% ipython --no-banner

In [1]: import numpy as np

In [2]: import numpy.linalg as la

In [3]: np.set_printoptions(precision=1, suppress=True, linewidth=100)

In [4]: E = np.load("test6.npy")

In [5]: E
Out[5]: 
array([[2, 1, 3],
       [1, 1, 2],
       [3, 2, 5]])

In [6]: # looks like rank 2

In [7]: ev, evecs = la.eigh(E)

In [8]: x0 = np.array([2, 0, 2])

In [9]: print((np.sign(evecs[:, -1].round(6)) == np.sign(evecs[0, -1].round(6))).astype(int))
[1 1 1]

In [10]: la.eigvalsh(E[1:, 1:])
Out[10]: array([0.2, 5.8])

In [11]: ev, evecs = la.eigh(E)

In [12]: np.round(evecs.T @ evecs, 1) + 0
Out[12]: 
array([[1., 0., 0.],
       [0., 1., 0.],
       [0., 0., 1.]])

In [13]: round(float(ev.sum()), 1), np.trace(E)
Out[13]: (8.0, np.int64(8))

In [14]: np.round(la.eigvalsh(E @ E), 1) + 0
Out[14]: array([ 0. ,  0.2, 57.8])

In [15]: print((ev > 1e-8).sum(), (ev < -1e-8).sum())
2 0

In [16]: np.abs(evecs[:, -1]).round(6).argmax()
Out[16]: np.int64(2)

In [17]: np.round(evecs.T @ E @ evecs, 1) + 0
Out[17]: 
array([[0. , 0. , 0. ],
       [0. , 0.4, 0. ],
       [0. , 0. , 7.6]])

In [18]: np.abs(evecs[:, -1])
Out[18]: array([0.5, 0.3, 0.8])

In [19]: evecs @ np.diag(ev) @ evecs.T
Out[19]: 
array([[2., 1., 3.],
       [1., 1., 2.],
       [3., 2., 5.]])

In [20]: la.eigvalsh(E + -2 * np.eye(3))
Out[20]: array([-2. , -1.6,  5.6])

In [21]: np.round(la.svd(E, compute_uv=False), 1) + 0
Out[21]: array([7.6, 0.4, 0. ])

In [22]: W0 = np.loadtxt("case14.csv", delimiter=",")

In [23]: W0
Out[23]: 
array([[ 1.,  0.,  0.,  0.],
       [ 1., -1.,  0.,  0.],
       [ 0.,  0.,  2., -2.],
       [ 0.,  0.,  2.,  2.]])

In [24]: u = np.array([-1, 9, -4, -6])

In [25]: Y = W0 + np.outer(u, np.eye(4)[0])

In [26]: print(Y)
[[ 0.  0.  0.  0.]
 [10. -1.  0.  0.]
 [-4.  0.  2. -2.]
 [-6.  0.  2.  2.]]

In [27]: print(la.matrix_rank(Y - W0))
1

In [28]: print(round(float(la.det(Y) / la.det(W0)), 1), round(1 + la.solve(W0, u)[0], 1))
-0.0 0.0

In [29]: Y = la.inv(W0)

In [30]: round(float(la.slogdet(W0)[0]), 1)
Out[30]: -1.0

In [31]: print(np.allclose(Y, W0.T))
False

In [32]: (np.abs(Y) > 1e-9).astype(int)
Out[32]: 
array([[1, 0, 0, 0],
       [1, 1, 0, 0],
       [0, 0, 1, 1],
       [0, 0, 1, 1]])

In [33]: mat = np.load("mat.npy")

In [34]: mat
Out[34]: 
array([[ 1,  1,  0,  0],
       [ 2, -2,  2,  0],
       [ 1,  0,  2,  2]])

In [35]: Y = np.array([[0, 2], [3, 2], [2, 0], [0, 2]])

In [36]: np.einsum("ij,ij->i", mat, mat)
Out[36]: array([ 2, 12,  9])

In [37]: Y @ mat
Traceback (most recent call last):
  Cell In[37], line 1
    Y @ mat
ValueError: matmul: Input operand 1 has a mismatch in its core dimension 0, with gufunc signature (n?,k),(k,m?)->(n?,m?) (size 3 is different from 2)


In [38]: np.vstack([mat, Y.T]).shape
Out[38]: (5, 4)

In [39]: la.matrix_rank(mat @ Y)
Out[39]: np.int64(2)

In [40]: mat @ Y
Out[40]: 
array([[ 3,  4],
       [-2,  0],
       [ 4,  6]])

In [41]: np.einsum("ik,kj->ij", mat, Y)
Out[41]: 
array([[ 3,  4],
       [-2,  0],
       [ 4,  6]])
